>>> import numpy as np
>>> from numpy import linalg as LA
>>> np.set_printoptions(suppress=True, linewidth=140)
>>> def rd(a):
...     return np.round(a, 2) + 0
... 
>>> X = np.loadtxt("arr.csv", delimiter=",")
>>> print(rd(X))
[[ 0.64 -0.36 -0.36 -0.05 -0.26 -0.26 -0.26 -0.05 -0.36]
 [-0.36  0.64 -0.36 -0.05 -0.26 -0.26 -0.26 -0.05 -0.36]
 [-0.36 -0.36  0.64 -0.05 -0.26 -0.26 -0.26 -0.05 -0.36]
 [-0.05 -0.05 -0.05  0.99 -0.04 -0.04 -0.04 -0.01 -0.05]
 [-0.26 -0.26 -0.26 -0.04  0.82 -0.18 -0.18 -0.04 -0.26]
 [-0.26 -0.26 -0.26 -0.04 -0.18  0.82 -0.18 -0.04 -0.26]
 [-0.26 -0.26 -0.26 -0.04 -0.18 -0.18  0.82 -0.04 -0.26]
 [-0.05 -0.05 -0.05 -0.01 -0.04 -0.04 -0.04  0.99 -0.05]
 [-0.36 -0.36 -0.36 -0.05 -0.26 -0.26 -0.26 -0.05  0.64]]
>>> print(rd(LA.svd(X, compute_uv=False)))
[1. 1. 1. 1. 1. 1. 1. 1. 1.]
>>> print(rd(X[:, 0] @ X[:, 3]))
0.0
>>> print(rd(X.T @ X))
[[1. 0. 0. 0. 0. 0. 0. 0. 0.]
 [0. 1. 0. 0. 0. 0. 0. 0. 0.]
 [0. 0. 1. 0. 0. 0. 0. 0. 0.]
 [0. 0. 0. 1. 0. 0. 0. 0. 0.]
 [0. 0. 0. 0. 1. 0. 0. 0. 0.]
 [0. 0. 0. 0. 0. 1. 0. 0. 0.]
 [0. 0. 0. 0. 0. 0. 1. 0. 0.]
 [0. 0. 0. 0. 0. 0. 0. 1. 0.]
 [0. 0. 0. 0. 0. 0. 0. 0. 1.]]
>>> r0 = np.array([-1, -2, 1, 0])
>>> v = np.array([-2, 1, -2, 0, -1, 2, 1, -1, 1])
>>> mat = r0[:, None] + v[None, :]
>>> print(mat)
[[-3  0 -3 -1 -2  1  0 -2  0]
 [-4 -1 -4 -2 -3  0 -1 -3 -1]
 [-1  2 -1  1  0  3  2  0  2]
 [-2  1 -2  0 -1  2  1 -1  1]]
>>> rank = LA.matrix_rank(mat)
>>> print(rank)
2
>>> N = LA.svd(mat)[2][rank:].T
>>> print(rd(N @ N.T))
[[ 0.68  0.01 -0.32 -0.1  -0.21  0.13  0.01 -0.21  0.01]
 [ 0.01  0.82  0.01 -0.12 -0.05 -0.25 -0.18 -0.05 -0.18]
 [-0.32  0.01  0.68 -0.1  -0.21  0.12  0.01 -0.21  0.01]
 [-0.1  -0.12 -0.1   0.89 -0.11 -0.13 -0.12 -0.11 -0.12]
 [-0.21 -0.05 -0.21 -0.11  0.84  0.   -0.05 -0.16 -0.05]
 [ 0.13 -0.25  0.12 -0.13  0.    0.63 -0.25  0.   -0.25]
 [ 0.01 -0.18  0.01 -0.12 -0.05 -0.25  0.82 -0.05 -0.18]
 [-0.21 -0.05 -0.21 -0.11 -0.16  0.   -0.05  0.84 -0.05]
 [ 0.01 -0.18  0.01 -0.12 -0.05 -0.25 -0.18 -0.05  0.82]]
>>> print(LA.matrix_rank(mat.T @ mat), LA.matrix_rank(mat @ mat.T))
2 2
>>> print(N.shape)
(9, 7)
>>> print([int(LA.matrix_rank(np.delete(mat, i, axis=0))) for i in range(4)])
[2, 2, 2, 2]
>>> out = mat / LA.norm(mat, axis=1, keepdims=True)
>>> cov = out @ out.T
>>> print(rd(cov[2]))
[0.31 0.   1.   0.79]
>>> blk = np.stack([mat, 5 * mat, mat[::-1]])
>>> print(LA.matrix_rank(blk))
[2 2 2]
>>> print(rd(LA.norm(blk, axis=(1, 2))))
[11.22 56.12 11.22]
>>> print((blk @ mat.T).shape)
(3, 4, 4)
>>> M = np.load("block17.npy")
>>> print(M)
[[ -3  -3 -16  -4  -2   1]
 [  5  -3  16   4   0   2]
 [ -3   4   8   2   3  -3]
 [  1  -4  12   3   2   2]]
>>> def softmax(z):
...     e = np.exp(z - z.max(axis=-1, keepdims=True))
...     return e / e.sum(axis=-1, keepdims=True)
... 
>>> print(rd(softmax(M[0])))
[0.02 0.02 0.   0.01 0.05 0.91]
>>> print(rd(softmax(10 * M[0])))
[0. 0. 0. 0. 0. 1.]
>>> att = M @ M.T / np.sqrt(6)
>>> print(softmax(att)[0] @ M)
[ -3.  -3. -16.  -4.  -2.   1.]
>>> print(softmax(att).round(6).argmax(axis=1))
[0 1 2 1]
>>> r0 = np.array([-2, 0, 2, -1, 1, 0, 1])
>>> rng = np.random.default_rng(29635)
>>> m1 = np.outer(rng.normal(size=30), r0) + 0.3 * rng.normal(size=(30, 7))
>>> print(rd(m1))
[[ 2.25  0.03 -2.34  0.98 -1.81 -0.2  -1.18]
 [-3.59  0.15  3.69 -2.05  1.83 -0.05  2.12]
 [ 0.63 -0.31 -0.26  0.86 -0.18 -0.14  0.03]
 [-2.01 -0.4   1.89 -1.37  0.51 -0.37  0.41]
 [-2.75  0.24  1.86 -1.43  1.93 -0.09  1.34]
 [ 3.09 -0.3  -3.2   1.81 -1.58 -0.19 -1.6 ]
 [ 2.    0.38 -1.84  0.47 -0.67 -0.33 -1.31]
 [-0.95  0.18  0.6  -0.17  0.29  0.15  0.1 ]
 [ 0.72  0.38 -0.75  0.34 -0.39  0.44 -0.92]
 [ 1.34 -0.09 -1.25  0.35 -0.88  0.19 -0.18]
 [ 3.66  0.09 -3.09  1.6  -1.56 -0.03 -2.09]
 [-1.56 -0.15  0.46 -0.26  0.75  0.04  0.21]
 [-2.72 -0.52  2.64 -1.54  1.41 -0.26  1.42]
 [-2.84 -0.2   3.05 -1.51  1.93  0.11  1.45]
 [-1.    0.05  1.15 -0.23  0.37  0.1   0.23]
 [ 0.79  0.12 -0.6   0.74 -0.48  0.31 -0.54]
 [-0.29 -0.6   0.41 -0.03 -0.16  0.24  0.22]
 [ 1.68 -0.36 -1.86  0.82 -0.64  0.32 -0.64]
 [ 2.55 -0.22 -3.03  0.95 -1.75  0.31 -1.14]
 [ 3.14 -0.03 -2.51  1.52 -1.03 -0.45 -1.55]
 [ 1.81  0.07 -2.1   0.7  -0.68 -0.33 -1.04]
 [-4.48  0.4   4.68 -1.85  2.27 -0.06  2.81]
 [-1.74 -0.02  1.96 -0.58  1.03 -0.4   0.57]
 [-2.29  0.58  2.99 -1.19  0.94 -0.37  1.06]
 [ 2.   -0.22 -1.98  0.96 -0.75  0.05 -1.35]
 [-2.33  0.09  2.88 -1.45  1.55  0.18  1.58]
 [-1.09  0.27  1.38 -0.61  0.25 -0.26  0.48]
 [-4.53 -0.31  5.12 -2.58  2.22  0.44  1.98]
 [ 4.95 -0.33 -5.09  2.59 -2.45  0.19 -2.66]
 [-2.88 -0.13  2.5  -1.36  1.05  0.35  0.79]]
>>> Xs = m1 - m1.mean(axis=0)
>>> Uu, s, VT = LA.svd(Xs, full_matrices=False)
>>> print(rd(s))
[23.13  1.8   1.69  1.62  1.41  1.34  1.21]
>>> print(rd(Xs.mean(axis=0)))
[0. 0. 0. 0. 0. 0. 0.]
>>> print(LA.matrix_rank(Xs))
7
>>> print(np.searchsorted(np.cumsum(s ** 2) / (s ** 2).sum(), 0.9) + 1)
1
>>> print(np.abs(Uu[:, 0]).argmax())
28
>>> print((np.sign(Uu[:, 0]) == np.sign(Uu[0, 0])).astype(int))
[1 0 1 0 0 1 1 0 1 1 1 0 0 0 0 1 0 1 1 1 1 0 0 0 1 0 0 0 1 0]
>>> print(rd(np.abs(VT[-1])))
[0.61 0.05 0.17 0.5  0.37 0.46 0.01]
>>> cov = np.cov(m1, rowvar=False)
>>> print(np.argwhere(np.triu(np.abs(np.corrcoef(m1.T)) > 0.8, 1)))
[[0 2]
 [0 3]
 [0 4]
 [0 6]
 [2 3]
 [2 4]
 [2 6]
 [3 4]
 [3 6]
 [4 6]]
>>> print(rd(np.corrcoef(m1.T)))
[[ 1.   -0.15 -0.99  0.98 -0.97 -0.05 -0.97]
 [-0.15  1.    0.17 -0.15  0.17 -0.2   0.14]
 [-0.99  0.17  1.   -0.97  0.97  0.02  0.97]
 [ 0.98 -0.15 -0.97  1.   -0.95 -0.03 -0.95]
 [-0.97  0.17  0.97 -0.95  1.    0.01  0.95]
 [-0.05 -0.2   0.02 -0.03  0.01  1.    0.04]
 [-0.97  0.14  0.97 -0.95  0.95  0.04  1.  ]]
>>> print(np.argsort(-m1.std(axis=0).round(6), kind="stable"))
[2 0 6 4 3 1 5]
>>> print(rd(m1.std(axis=0)))
[2.54 0.29 2.58 1.28 1.3  0.27 1.33]
>>> blk = np.stack([m1, -1 * m1, m1[::-1]])
>>> print(rd(np.einsum("bij,cij->bc", blk, blk)))
[[ 553.01 -553.01  -78.45]
 [-553.01  553.01   78.45]
 [ -78.45   78.45  553.01]]
>>> print(rd(LA.norm(blk, axis=(1, 2))))
[23.52 23.52 23.52]
>>> dist = LA.norm(m1[:, None] - m1[None], axis=-1)
>>> print(rd(dist[:5, :5]))
[[ 0.   10.19  3.35  7.04  8.3 ]
 [10.19  0.    7.11  3.36  2.25]
 [ 3.35  7.11  0.    4.15  5.26]
 [ 7.04  3.36  4.15  0.    1.98]
 [ 8.3   2.25  5.26  1.98  0.  ]]
>>> print(dist[11].round(6).argsort(kind="stable")[:4])
[11  7 14 26]
>>> print(LA.matrix_rank(dist ** 2))
9
>>> Uu, s, VT = LA.svd(m1)
>>> print(np.argmax(s[:-1] / (s[1:] + 1e-6)) + 1)
1
>>> print(rd(s))
[23.21  1.8   1.71  1.65  1.45  1.35  1.21]
>>> out = Uu[:, :1] @ np.diag(s[:1]) @ VT[:1]
>>> print(rd(LA.norm(m1 - out) / LA.norm(m1)))
0.16
>>> Q, _ = LA.qr(np.array([[-2.5, 0.1, 2.6, 0.2, -1.5, 1.7, 0.1],
...     [-1.3, -0.9, -1.7, 1.7, -1.0, -0.6, 0.4],
...     [0.4, -0.6, 0.3, -1.0, 0.7, 0.3, -0.4],
...     [2.4, 0.1, -0.2, -2.2, 0.0, 2.8, 0.8],
...     [-1.2, 0.5, -0.5, 0.8, -0.4, -2.1, -1.6],
...     [0.5, 0.8, 0.5, -0.5, 0.3, 0.1, -0.9],
...     [0.3, -0.6, -0.9, 0.0, 1.8, -1.3, 0.3]]))
>>> J = 2 * Q
>>> print(rd(J))
[[-1.26  0.24 -1.28 -0.49  0.2  -0.64  0.15]
 [-0.66 -1.1   0.86 -0.21  0.86 -0.56 -0.72]
 [ 0.2  -0.79 -0.74 -0.8  -0.44  1.04 -0.95]
 [ 1.21  0.02 -0.3  -1.1   0.86 -0.61  0.34]
 [-0.61  0.7   0.98 -1.32 -0.29  0.5   0.32]
 [ 0.25  1.01  0.11 -0.06 -0.38 -0.76 -1.48]
 [ 0.15 -0.78  0.15 -0.33 -1.43 -1.01  0.41]]
>>> lab = rng.permutation(7)
>>> out = J[:, lab] * rng.choice([-1, 1], 7)
>>> print(rd(out))
[[ 1.28  0.15  1.26 -0.2  -0.64 -0.24  0.49]
 [-0.86 -0.72  0.66 -0.86 -0.56  1.1   0.21]
 [ 0.74 -0.95 -0.2   0.44  1.04  0.79  0.8 ]
 [ 0.3   0.34 -1.21 -0.86 -0.61 -0.02  1.1 ]
 [-0.98  0.32  0.61  0.29  0.5  -0.7   1.32]
 [-0.11 -1.48 -0.25  0.38 -0.76 -1.01  0.06]
 [-0.15  0.41 -0.15  1.43 -1.01  0.78  0.33]]
>>> Uu, _, VT = LA.svd(J.T @ out)
>>> print(lab)
[2 6 0 4 5 1 3]
>>> lab = rng.permutation(7)
>>> print(lab)
[5 0 3 4 6 2 1]
>>> out = J[lab][:, lab]
>>> print(rd(np.trace(out)))
-4.85
>>> K = np.load("run19.npy")
>>> print(K)
[[ 0. -2.  0.  0.  0.  6.]
 [ 0. -2.  1. -2.  8. -8.]
 [-2. -2.  0.  1.  0. -6.]
 [-2.  0.  0.  2.  8.  5.]
 [ 0.  0.  0.  0. -1.  3.]
 [ 0.  0.  0.  0.  2.  2.]]
>>> out = K / np.sqrt((K ** 2).mean(axis=1, keepdims=True))
>>> print(rd(out[3]))
[-0.5   0.    0.    0.5   1.99  1.24]
>>> print(rd(K - K.mean(axis=1, keepdims=True)))
[[-0.67 -2.67 -0.67 -0.67 -0.67  5.33]
 [ 0.5  -1.5   1.5  -1.5   8.5  -7.5 ]
 [-0.5  -0.5   1.5   2.5   1.5  -4.5 ]
 [-4.17 -2.17 -2.17 -0.17  5.83  2.83]
 [-0.33 -0.33 -0.33 -0.33 -1.33  2.67]
 [-0.67 -0.67 -0.67 -0.67  1.33  1.33]]
>>> Uu, s, VT = LA.svd(K)
>>> print(np.argmax(s[:-1] / (s[1:] + 1e-6)) + 1)
4
>>> print(rd(s))
[13.77 11.21  3.54  2.99  0.27  0.07]
>>> out = Uu[:, :4] @ np.diag(s[:4]) @ VT[:4]
>>> print(LA.matrix_rank(out))
4
>>> print(rd(LA.norm(K - out) / LA.norm(K)))
0.02
>>> print(rd(out))
[[-0.04 -1.99  0.02 -0.04  0.    6.  ]
 [ 0.02 -2.01  0.98 -1.98  8.   -8.  ]
 [-1.98 -2.    0.    1.02  0.   -6.  ]
 [-2.    0.   -0.01  2.    8.    5.  ]
 [ 0.17 -0.05 -0.11  0.14 -0.98  2.98]
 [ 0.    0.    0.07  0.02  2.    2.  ]]
>>> print(rd(np.abs(K - out).max()))
0.17
>>> print(rd(LA.norm(K - out, 2)), rd(s[4]))
0.27 0.27
>>> print(LA.matrix_rank(K, rtol=0.05))
4
>>> W0 = np.loadtxt("test15.csv", delimiter=",")
>>> print(rd(W0))
[[-0.58  0.29  0.76]
 [-0.16 -0.96  0.24]
 [ 0.8   0.02  0.6 ]]
>>> print(rd(LA.det(W0[::-1])))
-1.0
>>> print(rd(np.einsum("ii->", W0)))
-0.94
>>> print(rd(np.poly(W0)))
[ 1.    0.94 -0.94 -1.  ]
>>> out = np.array([[5, 5], [6, -6]])
>>> cent = np.kron(out, W0)
>>> print(rd(cent))
[[-2.92  1.45  3.79 -2.92  1.45  3.79]
 [-0.8  -4.79  1.21 -0.8  -4.79  1.21]
 [ 3.98  0.1   3.02  3.98  0.1   3.02]
 [-3.5   1.74  4.55  3.5  -1.74 -4.55]
 [-0.96 -5.74  1.45  0.96  5.74 -1.45]
 [ 4.78  0.12  3.63 -4.78 -0.12 -3.63]]
>>> print(rd(LA.norm(cent, 2)), rd(LA.norm(out, 2) * LA.norm(W0, 2)))
8.49 8.49
>>> print(cent.shape)
(6, 6)
>>> print(rd(W0 @ W0.T))
[[1. 0. 0.]
 [0. 1. 0.]
 [0. 0. 1.]]
>>> print(rd(LA.norm(W0, axis=0)))
[1. 1. 1.]
>>> print(rd(W0.T @ W0))
[[1. 0. 0.]
 [0. 1. 0.]
 [0. 0. 1.]]
>>> print(rd(W0[:, 2] @ W0[:, 0]))
0.0
>>> print(rd(LA.pinv(W0)))
[[-0.58 -0.16  0.8 ]
 [ 0.29 -0.96  0.02]
 [ 0.76  0.24  0.6 ]]
>>> out = np.array([[0, 0, 0], [1, -1, -2], [1, 0, 0]])
>>> print(rd(np.einsum("ij,ij->i", W0, W0)))
[1. 1. 1.]
>>> print(LA.matrix_rank(np.vstack([W0, out.T])))
3
>>> print(rd(out.T @ W0.T))
[[ 1.05 -0.71  0.63]
 [-0.29  0.96 -0.02]
 [-0.58  1.91 -0.04]]
>>> print(rd(np.einsum("ij->j", W0)))
[ 0.05 -0.65  1.61]
>>> print(LA.matrix_rank(W0 @ out))
2
>>> print(np.vstack([W0, out.T]).shape)
(6, 3)
>>> print(rd(W0 @ out))
[[ 1.05 -0.29 -0.58]
 [-0.71  0.96  1.91]
 [ 0.63 -0.02 -0.04]]
>>> x = np.array([-7, 4, -8])
>>> h1 = np.maximum(W0 @ x, 0)
>>> print(W0 * (h1 > 1e-9)[:, None])
[[-0.  0.  0.]
 [-0. -0.  0.]
 [ 0.  0.  0.]]
>>> print(np.flatnonzero(h1 > 1e-9))
[]
>>> print(np.maximum(W0 @ (3 * x), 0))
[0. 0. 0.]
>>> feats = np.loadtxt("case13.csv", delimiter=",")
>>> print(feats)
[[ 2.  1.  1.  2.  1.  1.]
 [ 2.  2.  1.  5.  4.  4.]
 [ 5.  4.  1.  6.  7.  5.]
 [ 8.  4.  2.  8.  8.  5.]
 [10.  5.  3. 10.  9.  7.]
 [11.  7.  3. 12.  9.  9.]
 [13.  7.  4. 12. 12. 10.]
 [14.  8.  7. 15. 15. 10.]
 [15.  9. 10. 18. 18. 11.]
 [17. 10. 11. 19. 20. 13.]
 [20. 12. 11. 20. 20. 13.]
 [22. 15. 13. 23. 23. 16.]
 [22. 18. 14. 25. 24. 19.]
 [22. 20. 15. 27. 24. 19.]
 [23. 22. 15. 28. 25. 21.]
 [26. 23. 17. 31. 25. 21.]
 [29. 24. 19. 33. 25. 21.]
 [31. 24. 19. 36. 25. 24.]
 [34. 24. 21. 37. 28. 25.]
 [34. 26. 21. 38. 31. 25.]
 [34. 26. 22. 38. 34. 27.]
 [37. 27. 23. 40. 35. 29.]
 [38. 30. 23. 40. 37. 32.]
 [39. 33. 24. 43. 40. 34.]
 [40. 33. 24. 44. 43. 35.]
 [42. 34. 25. 44. 45. 38.]
 [43. 34. 26. 45. 48. 39.]]
>>> r0 = np.array([7, -2, 1])
>>> print(np.convolve(feats[21], r0))
[259. 115. 144. 261. 188. 173. -23.  29.]
>>> print(np.cross(feats[21, :3], feats[1, :3]))
[-19.   9.  20.]
>>> print(np.polyval(r0, feats[21]))
[ 9510.  5050.  3658. 11121.  8506.  5830.]
